$ python3 -q
>>> import numpy as np
>>> np.set_printoptions(suppress=True, linewidth=140)
>>> X = np.loadtxt("layer19.csv", delimiter=",")
>>> X
array([[-1.,  0.,  0.,  0.],
       [ 0.,  1.,  0.,  0.],
       [ 0.,  0.,  0.,  0.],
       [ 0.,  0.,  0.,  2.]])
>>> # symmetric
>>> blk = np.stack([X, -3 * X, X[::-1]])
>>> np.linalg.matrix_rank(blk.reshape(3, -1))
np.int64(2)
>>> np.einsum("bij,cij->bc", blk, blk)
array([[  6., -18.,   0.],
       [-18.,  54.,   0.],
       [  0.,   0.,   6.]])
>>> np.round(np.linalg.norm(blk, axis=(1, 2)), 4)
array([2.4495, 7.3485, 2.4495])
>>> [round(float(np.linalg.det(X[:i, :i])), 2) + 0 for i in range(1, 5)]
[-1.0, -1.0, 0.0, 0.0]
>>> def softmax(z):
...     e = np.exp(z - z.max(axis=-1, keepdims=True))
...     return e / e.sum(axis=-1, keepdims=True)
... 
>>> np.round(softmax(10 * X[1]), 4) + 0
array([0.    , 0.9999, 0.    , 0.    ])
>>> att = X @ X.T / np.sqrt(4)
>>> np.round(softmax(att)[1] @ X, 4)
array([-0.2151,  0.3547,  0.    ,  0.4302])
>>> np.round(softmax(att + np.triu(np.full(att.shape, -np.inf), 1)), 4)
array([[1.    , 0.    , 0.    , 0.    ],
       [0.3775, 0.6225, 0.    , 0.    ],
       [0.3333, 0.3333, 0.3333, 0.    ],
       [0.0963, 0.0963, 0.0963, 0.7112]])
>>> np.round(softmax(att), 4)
array([[0.3547, 0.2151, 0.2151, 0.2151],
       [0.2151, 0.3547, 0.2151, 0.2151],
       [0.25  , 0.25  , 0.25  , 0.25  ],
       [0.0963, 0.0963, 0.0963, 0.7112]])
>>> np.round(np.linalg.matrix_power(X - np.diag(np.diag(X)), 4), 4)
array([[0., 0., 0., 0.],
       [0., 0., 0., 0.],
       [0., 0., 0., 0.],
       [0., 0., 0., 0.]])
>>> np.prod(np.diag(X)), round(float(np.linalg.det(X)), 4)
(np.float64(-0.0), 0.0)
>>> np.linalg.matrix_rank(X - X[0, 0] * np.eye(4))
np.int64(3)
>>> np.round(np.sort(np.linalg.eigvals(X)), 4)
array([-1.,  0.,  1.,  2.])
>>> data = np.loadtxt("run18.csv", delimiter=",")
>>> data
array([[ 0.159 , -2.9566,  0.4828],
       [-2.3019, -1.4736, -1.2369],
       [-1.404 ,  2.6432, -0.2058],
       [ 1.5055, -1.1625,  2.3199],
       [-1.8537,  2.3303, -0.365 ],
       [ 2.966 ,  0.4447, -0.0724],
       [-2.6994, -0.379 ,  1.2528],
       [ 0.4764,  2.732 , -1.1442],
       [-0.3954, -2.1606,  2.0434],
       [-2.9161, -0.5911,  0.3836],
       [-2.8246,  0.9923, -0.1925],
       [-1.9174,  0.5962,  2.229 ],
       [-2.0887, -2.1338,  0.2907],
       [ 0.1322, -2.899 , -0.7606],
       [ 1.5355,  0.3218,  2.5571],
       [ 2.1195,  0.4834,  2.0674],
       [ 0.7068, -0.9456, -2.7579],
       [ 1.3653,  1.5861, -2.1495],
       [-2.1388,  0.1503, -2.0983],
       [ 2.9139,  0.3096, -0.6427],
       [ 2.3718, -1.6819, -0.7387],
       [-1.7728,  1.1384,  2.1357],
       [-1.3157,  2.1676, -1.6033],
       [-0.3944,  1.7454, -2.4079],
       [ 0.6527,  1.5176, -2.5042],
       [ 2.4774, -0.6935, -1.5433]])
>>> lab = data[:, 0] > np.median(data[:, 0])
>>> r0 = data[lab].mean(axis=0) - data[~lab].mean(axis=0)
>>> ((data - data.mean(axis=0)) @ r0 > 0).astype(int)
array([1, 0, 0, 1, 0, 1, 0, 1, 0, 0, 0, 0, 0, 1, 1, 1, 1, 1, 0, 1, 1, 0, 0, 0, 1, 1])
